>>> import numpy as np
>>> np.set_printoptions(precision=2, suppress=True, linewidth=160, floatmode="fixed")
>>> rd = lambda a: np.round(a, 2) + 0
>>> J = np.loadtxt("run7.csv", delimiter=",")
>>> J
array([[ 0.00,  1.00,  1.00, -2.00, -1.00, -2.00, -2.00],
       [-1.00, -1.00,  0.00, -2.00,  2.00, -2.00,  2.00],
       [ 1.00,  0.00,  0.00, -2.00,  0.00, -2.00, -2.00],
       [-1.00, -1.00,  0.00, -2.00,  2.00, -2.00,  2.00],
       [-2.00, -2.00, -2.00,  2.00, -2.00,  1.00,  0.00],
       [ 1.00, -2.00, -2.00,  1.00,  0.00,  1.00, -1.00],
       [-2.00,  0.00,  1.00, -2.00,  0.00,  0.00,  2.00],
       [-2.00, -2.00,  2.00, -2.00,  1.00, -2.00, -1.00],
       [ 2.00,  0.00, -1.00, -1.00,  0.00,  1.00,  0.00],
       [-2.00, -1.00,  2.00,  2.00, -1.00,  1.00,  1.00],
       [ 2.00,  1.00,  0.00,  0.00,  2.00, -1.00,  1.00]])
>>> th = np.radians(36)
>>> Rm = np.eye(7)
>>> Rm[3, 3] = Rm[2, 2] = np.cos(th)
>>> Rm[3, 2], Rm[2, 3] = -np.sin(th), np.sin(th)
>>> rd(Rm)
array([[ 1.00,  0.00,  0.00,  0.00,  0.00,  0.00,  0.00],
       [ 0.00,  1.00,  0.00,  0.00,  0.00,  0.00,  0.00],
       [ 0.00,  0.00,  0.81,  0.59,  0.00,  0.00,  0.00],
       [ 0.00,  0.00, -0.59,  0.81,  0.00,  0.00,  0.00],
       [ 0.00,  0.00,  0.00,  0.00,  1.00,  0.00,  0.00],
       [ 0.00,  0.00,  0.00,  0.00,  0.00,  1.00,  0.00],
       [ 0.00,  0.00,  0.00,  0.00,  0.00,  0.00,  1.00]])
>>> M2 = J @ Rm.T
>>> rd(np.linalg.svd(J, compute_uv=False)), rd(np.linalg.svd(M2, compute_uv=False))
(array([8.18, 6.44, 5.16, 4.31, 2.77, 2.02, 0.84]), array([8.18, 6.44, 5.16, 4.31, 2.77, 2.02, 0.84]))
>>> rd(np.abs(M2 - J).max(axis=0))
array([0.00, 0.00, 1.56, 1.56, 0.00, 0.00, 0.00])
>>> blk = np.stack([Rm, -2 * Rm, Rm[::-1]])
>>> rd(np.linalg.det(blk))
array([   1.00, -128.00,   -1.00])
>>> vec = np.array([-5, 3, -1, 7, -1, -6, 3])
>>> y = J @ vec
>>> rd(np.linalg.lstsq(J, y)[0])
array([-5.00,  3.00, -1.00,  7.00, -1.00, -6.00,  3.00])
>>> rd(np.linalg.solve(J.T @ J, J.T @ y))
array([-5.00,  3.00, -1.00,  7.00, -1.00, -6.00,  3.00])
>>> rd(np.linalg.pinv(J) @ J)
array([[1.00, 0.00, 0.00, 0.00, 0.00, 0.00, 0.00],
       [0.00, 1.00, 0.00, 0.00, 0.00, 0.00, 0.00],
       [0.00, 0.00, 1.00, 0.00, 0.00, 0.00, 0.00],
       [0.00, 0.00, 0.00, 1.00, 0.00, 0.00, 0.00],
       [0.00, 0.00, 0.00, 0.00, 1.00, 0.00, 0.00],
       [0.00, 0.00, 0.00, 0.00, 0.00, 1.00, 0.00],
       [0.00, 0.00, 0.00, 0.00, 0.00, 0.00, 1.00]])
>>> rng = np.random.default_rng(248)
>>> y = y + 0.1 * rng.normal(size=11)
>>> rd(y)
array([ -4.96,   4.16, -13.08,   4.03,  16.02, -10.88,   0.90,  -4.11, -21.85,  17.17,  -0.13])
>>> coef, *_ = np.linalg.lstsq(J, y)
>>> rd(J.T @ (y - J @ coef))
array([0.00, 0.00, 0.00, 0.00, 0.00, 0.00, 0.00])
>>> [round(float(np.linalg.norm(np.linalg.solve(J.T @ J + lam * np.eye(7), J.T @ y))), 2) for lam in (0, 1, 10, 100)]
[11.38, 9.56, 4.96, 1.45]
>>> coef.round()
array([-5.00,  3.00, -1.00,  7.00, -1.00, -6.00,  3.00])
